>>> import numpy as np
>>> np.set_printoptions(precision=2, suppress=True, linewidth=140)
>>> def rnd(a):
...     return np.round(a, 2) + 0
... 
>>> W0 = np.loadtxt("a.csv", delimiter=",")
>>> W0
array([[3., 0., 0., 0.],
       [0., 4., 1., 2.],
       [0., 1., 4., 2.],
       [0., 2., 2., 7.]])
>>> # equal to its transpose
>>> ev, evecs = np.linalg.eigh(W0)
>>> x0 = np.array([-4, -5, 3, 3])
>>> x0 @ W0 @ x0
np.float64(193.0)
>>> rnd(np.linalg.eigvalsh(W0[1:, 1:]))
array([3., 3., 9.])
>>> rnd(evecs * np.abs(ev) @ evecs.T)
array([[3., 0., 0., 0.],
       [0., 4., 1., 2.],
       [0., 1., 4., 2.],
       [0., 2., 2., 7.]])
>>> x0 = np.array([0, 2, -1, 3])
>>> rhs = W0 @ x0
>>> rhs
array([ 0., 13.,  4., 23.])
>>> rnd(np.linalg.solve(W0, rhs + W0[:, 2]))
array([0., 2., 0., 3.])
>>> rnd(np.linalg.solve(W0, 5 * rhs))
array([ 0., 10., -5., 15.])
>>> rnd(np.linalg.eigvals(W0))
array([9., 3., 3., 3.])
>>> np.einsum("ij,ji->", W0, W0)
np.float64(108.0)
>>> np.einsum("ii->", W0)
np.float64(18.0)
>>> rnd(np.linalg.det(W0))
np.float64(243.0)
>>> np.flatnonzero(np.linalg.matrix_power((W0 != 0) + (W0.T != 0) + np.eye(4), 4)[3])
array([1, 2, 3])
>>> x0 = np.ones(4)
>>> for _ in range(6):
...     x0 = W0 @ x0
...     x0 /= np.linalg.norm(x0)
...     print(round(x0 @ W0 @ x0, 2))
... 
8.68
8.96
9.0
9.0
9.0
9.0
>>> rnd(x0)
array([0.  , 0.41, 0.41, 0.82])
>>> rnd(np.linalg.eigvalsh(W0)[-1])
np.float64(9.0)
>>> data = np.array([[21.97, -16.1, -4.1],
...     [-13.9, 12.1, -1.98],
...     [9.92, -4.22, -9.97],
...     [-13.06, 9.94, 0.87]])
>>> x0 = np.array([-8, -8, 6])
>>> rhs = data @ x0
>>> rnd(rhs)
array([ -71.56,    2.52, -105.42,   30.18])
>>> rnd(np.linalg.pinv(data) @ data)
array([[1., 0., 0.],
       [0., 1., 0.],
       [0., 0., 1.]])
>>> rng = np.random.default_rng(99)
>>> rhs = rhs + 0.3 * rng.normal(size=4)
>>> rnd(rhs)
array([ -71.54,    2.38, -105.4 ,   30.39])
>>> beta, *_ = np.linalg.lstsq(data, rhs)
>>> [round(float(np.linalg.norm(np.linalg.solve(data.T @ data + lam * np.eye(3), data.T @ rhs))), 2) for lam in (0, 1, 10, 100)]
[13.64, 8.98, 8.3, 4.98]
>>> rnd(beta)
array([-8.69, -8.86,  5.67])
>>> beta.round()
array([-9., -9.,  6.])
